$ python -q
>>> import numpy as np
>>> np.set_printoptions(precision=3, suppress=True, linewidth=200, legacy="1.25")
>>> B = np.array([[-0.5], [1.2], [-2.4], [-0.4], [0.9], [0.8]])
>>> W2 = np.array([[0.0, 2.3, -1.1, -0.9, 0.1, 0.4, -0.5]])
>>> W0 = B @ W2
>>> W0
array([[ 0.  , -1.15,  0.55,  0.45, -0.05, -0.2 ,  0.25],
       [ 0.  ,  2.76, -1.32, -1.08,  0.12,  0.48, -0.6 ],
       [ 0.  , -5.52,  2.64,  2.16, -0.24, -0.96,  1.2 ],
       [ 0.  , -0.92,  0.44,  0.36, -0.04, -0.16,  0.2 ],
       [ 0.  ,  2.07, -0.99, -0.81,  0.09,  0.36, -0.45],
       [ 0.  ,  1.84, -0.88, -0.72,  0.08,  0.32, -0.4 ]])
>>> # rank 1
>>> [round(float(x), 3) for x in np.linalg.svd(W0, compute_uv=False)[:3]]
[8.369, 0.0, 0.0]
>>> round(np.linalg.norm(W0, 2) / np.linalg.norm(W0), 3)
1.0
>>> np.linalg.cond(W0) > 100
True
>>> np.linalg.matrix_rank(W0, rtol=0.1)
1
>>> U, sv, vt = np.linalg.svd(W0)
>>> evecs = vt[:(sv > 1e-8).sum()]
>>> rng = np.random.default_rng(8247)
>>> x0 = W0[1] + 5 * W0[2] + rng.integers(2) * np.eye(7)[0]
>>> x0
array([  1.  , -24.84,  11.88,   9.72,  -1.08,  -4.32,   5.4 ])
>>> np.allclose(evecs.T @ evecs @ x0, x0)
False
>>> round(float(np.linalg.norm(x0 - evecs.T @ evecs @ x0)), 3)
1.0
>>> np.linalg.matrix_rank(np.vstack([W0, x0]))
2
>>> rank = np.linalg.matrix_rank(W0)
>>> rank
1
>>> ns = np.linalg.svd(W0)[2][rank:].T
>>> [int(np.linalg.matrix_rank(np.delete(W0, i, axis=0))) for i in range(6)]
[1, 1, 1, 1, 1, 1]
>>> [int(np.linalg.matrix_rank(W0[:, :j + 1])) for j in range(7)]
[0, 1, 1, 1, 1, 1, 1]
>>> def softmax(z):
...     e = np.exp(z - z.max(axis=-1, keepdims=True))
...     return e / e.sum(axis=-1, keepdims=True)
... 
>>> softmax(W0).sum(axis=1)
array([1., 1., 1., 1., 1., 1.])
>>> softmax(W0[4] + 4)
array([0.077, 0.614, 0.029, 0.034, 0.085, 0.111, 0.049])
>>> np.round(softmax(10 * W0[4]), 3) + 0
array([0., 1., 0., 0., 0., 0., 0.])
>>> att = W0 @ W0.T / np.sqrt(7)
>>> softmax(att).round(6).argmax(axis=1)
array([2, 1, 2, 2, 1, 1])
>>> B = np.array([[0, 1], [2, 3], [2, 0], [0, 1], [2, 0], [1, 2], [0, 1]])
>>> B.T @ W0.T
array([[ -1.5 ,   3.6 ,  -7.2 ,  -1.2 ,   2.7 ,   2.4 ],
       [ -3.15,   7.56, -15.12,  -2.52,   5.67,   5.04]])
>>> np.linalg.matrix_rank(W0 @ B)
1
>>> A = np.load("mat.npy")
>>> A
array([[ 4,  4,  2,  2,  2,  1],
       [ 2,  0,  6,  1,  0,  3],
       [ 6, 10,  8,  3,  5,  4],
       [ 6,  6,  3,  2,  2,  1],
       [ 3,  0,  9,  1,  0,  3],
       [ 9, 15, 12,  3,  5,  4]])
>>> u = np.array([5, 2, 0, 4, 3, 2])
>>> B = A + np.outer(u, np.eye(6)[5])
>>> np.linalg.matrix_rank(np.linalg.inv(B) - np.linalg.inv(A), tol=1e-8)
1
>>> round(float(np.linalg.det(B) / np.linalg.det(A)), 3), round(float(1 + np.linalg.solve(A, u)[5]), 3)
(-1.867, -1.867)
>>> np.allclose(A, A.T)
False
>>> np.allclose(A @ A.T, A.T @ A)
False
>>> A.inv()
Traceback (most recent call last):
  File "<python-input-41>", line 1, in <module>
    A.inv()
    ^^^^^
AttributeError: 'numpy.ndarray' object has no attribute 'inv'
>>> A @ A
array([[ 63,  63,  84,  27,  27,  36],
       [ 77, 119,  91,  33,  51,  39],
       [161, 182, 238,  69,  78, 102],
       [ 81,  81, 108,  36,  36,  48],
       [ 99, 153, 117,  44,  68,  52],
       [207, 234, 306,  92, 104, 136]])
>>> m1 = np.array([[0.0, 0.0, 0.0, -1.0, 0.0],
...     [0.0, 0.0, -1.0, 0.0, -1.0],
...     [0.0, -1.0, 0.0, 0.0, -1.0],
...     [-1.0, 0.0, 0.0, 0.0, 0.0],
...     [0.0, -1.0, -1.0, 0.0, 0.0]])
>>> m1
array([[ 0.,  0.,  0., -1.,  0.],
       [ 0.,  0., -1.,  0., -1.],
       [ 0., -1.,  0.,  0., -1.],
       [-1.,  0.,  0.,  0.,  0.],
       [ 0., -1., -1.,  0.,  0.]])
>>> # symmetric
>>> u = np.array([1, 2, 2, -1, -2])
>>> B = m1 + np.outer(u, np.eye(5)[2])
>>> np.linalg.matrix_rank(B - m1)
1
>>> B
array([[ 0.,  0.,  1., -1.,  0.],
       [ 0.,  0.,  1.,  0., -1.],
       [ 0., -1.,  2.,  0., -1.],
       [-1.,  0., -1.,  0.,  0.],
       [ 0., -1., -3.,  0.,  0.]])
